$ ipython --no-banner

In [1]: import numpy as np

In [2]: np.set_printoptions(precision=3, suppress=True, linewidth=160, legacy="1.25")

In [3]: rd = lambda a: np.round(a, 3) + 0

In [4]: data = np.loadtxt("arr.csv", delimiter=",")

In [5]: rd(data)
Out[5]: 
array([[ 0.527,  0.338, -0.473,  0.068, -0.203, -0.473,  0.338],
       [ 0.338,  0.758,  0.338, -0.048,  0.145,  0.338, -0.242],
       [-0.473,  0.338,  0.527,  0.068, -0.203, -0.473,  0.338],
       [ 0.068, -0.048,  0.068,  0.99 ,  0.029,  0.068, -0.048],
       [-0.203,  0.145, -0.203,  0.029,  0.913, -0.203,  0.145],
       [-0.473,  0.338, -0.473,  0.068, -0.203,  0.527,  0.338],
       [ 0.338, -0.242,  0.338, -0.048,  0.145,  0.338,  0.758]])

In [6]: # keeps lengths

In [7]: x = np.array([4, 3, 3, 5, 1, 5, 0])

In [8]: print([p for p in range(1, 25) if np.allclose(np.linalg.matrix_power(data, p), np.eye(7))])
[2, 4, 6, 8, 10, 12, 14, 16, 18, 20, 22, 24]

In [9]: rd(data.T @ (data @ x))
Out[9]: array([4., 3., 3., 5., 1., 5., 0.])

In [10]: rd(np.linalg.norm(x)), rd(np.linalg.norm(data @ x))
Out[10]: (9.22, 9.22)

In [11]: rd(np.linalg.inv(data))
Out[11]: 
array([[ 0.527,  0.338, -0.473,  0.068, -0.203, -0.473,  0.338],
       [ 0.338,  0.758,  0.338, -0.048,  0.145,  0.338, -0.242],
       [-0.473,  0.338,  0.527,  0.068, -0.203, -0.473,  0.338],
       [ 0.068, -0.048,  0.068,  0.99 ,  0.029,  0.068, -0.048],
       [-0.203,  0.145, -0.203,  0.029,  0.913, -0.203,  0.145],
       [-0.473,  0.338, -0.473,  0.068, -0.203,  0.527,  0.338],
       [ 0.338, -0.242,  0.338, -0.048,  0.145,  0.338,  0.758]])

In [12]: r0 = np.array([-9, -1])

In [13]: rd(np.convolve(data[3], r0))
Out[13]: array([-0.609,  0.367, -0.56 , -8.981, -1.251, -0.638,  0.367,  0.048])

In [14]: rd(np.correlate(data[3], data[0], "full"))
Out[14]: array([ 0.023, -0.048,  0.032,  0.317, -0.508, -0.141,  0.   , -0.46 ,  0.371,  0.496,  0.061,  0.019, -0.025])

In [15]: rd(np.cross(data[3, :3], data[0, :3]))
Out[15]: array([0.   , 0.068, 0.048])

In [16]: Y = np.array([[3, -9, 9],
    ...:     [3, -6, 1],
    ...:     [1, 2, 2],
    ...:     [-7, -6, -1],
    ...:     [6, 1, 0],
    ...:     [3, 3, 9],
    ...:     [-3, 7, 1]])

In [17]: np.linalg.matrix_rank(data @ Y)
Out[17]: 3

In [18]: np.vstack([data, Y.T]).shape
Out[18]: (10, 7)

In [19]: rd(np.einsum("ij,ij->i", data, data))
Out[19]: array([1., 1., 1., 1., 1., 1., 1.])

In [20]: np.linalg.matrix_rank(np.vstack([data, Y.T]))
Out[20]: 7

In [21]: print(rd(np.einsum("ij->j", data)))
[0.121 1.628 0.121 1.126 0.623 0.121 1.628]
